$ python3 -q
>>> import numpy as np
>>> np.set_printoptions(precision=2, suppress=True, linewidth=160)
>>> rng = np.random.default_rng(5)
>>> th = np.sort(rng.uniform(-2, 2, 22))
>>> X = np.c_[th, th ** 2, th ** 3] @ np.array([[0, 1, 0], [-2, 1, -2], [1, 0, 2]])
>>> print(X.round(2) + 0)
[[-12.63   1.49 -18.65]
 [-12.4    1.45 -18.28]
 [-12.05   1.4  -17.73]
 [-11.59   1.33 -17.02]
 [ -3.45   0.07  -4.65]
 [ -2.44  -0.08  -3.2 ]
 [ -2.1   -0.12  -2.73]
 [ -0.54  -0.25  -0.64]
 [ -0.45  -0.25  -0.53]
 [ -0.32  -0.23  -0.37]
 [ -0.15  -0.19  -0.17]
 [  0.    -0.03   0.  ]
 [ -0.01   0.07  -0.01]
 [ -0.09   0.27  -0.08]
 [ -0.52   0.98  -0.29]
 [ -0.65   1.21  -0.29]
 [ -1.16   2.71   0.65]
 [ -1.17   2.75   0.7 ]
 [ -1.18   3.27   1.43]
 [ -1.04   4.12   2.99]
 [ -0.37   5.49   6.45]
 [ -0.01   5.98   7.95]]
>>> A2 = np.c_[X[:, :2] @ np.array([[-2, -1], [0, 1]]), np.array([2, 5, 1, 0, 9, 1, 7, 0, 1, 9, 5, 6, 7, 8, 3, 7, 2, 8, 9, 9, 5, 9])]
>>> print(A2.round(2) + 0)
[[25.27 14.12  2.  ]
 [24.79 13.85  5.  ]
 [24.1  13.45  1.  ]
 [23.19 12.92  0.  ]
 [ 6.91  3.52  9.  ]
 [ 4.87  2.36  1.  ]
 [ 4.19  1.97  7.  ]
 [ 1.07  0.29  0.  ]
 [ 0.9   0.21  1.  ]
 [ 0.63  0.09  9.  ]
 [ 0.31 -0.04  5.  ]
 [ 0.   -0.03  6.  ]
 [ 0.01  0.07  7.  ]
 [ 0.18  0.36  8.  ]
 [ 1.03  1.5   3.  ]
 [ 1.29  1.85  7.  ]
 [ 2.32  3.87  2.  ]
 [ 2.33  3.91  8.  ]
 [ 2.36  4.45  9.  ]
 [ 2.07  5.16  9.  ]
 [ 0.74  5.87  5.  ]
 [ 0.03  6.    9.  ]]
>>> print(np.linalg.norm(np.linalg.qr(X)[0].T @ A2, axis=0) ** 2 / ((A2 ** 2).sum(axis=0) + 1e-12))
[1.   1.   0.42]
>>> print(np.round(np.linalg.lstsq(X, A2[:, 0])[0], 2) + 0)
[-2.  0.  0.]
>>> print(np.linalg.matrix_rank(A2))
3
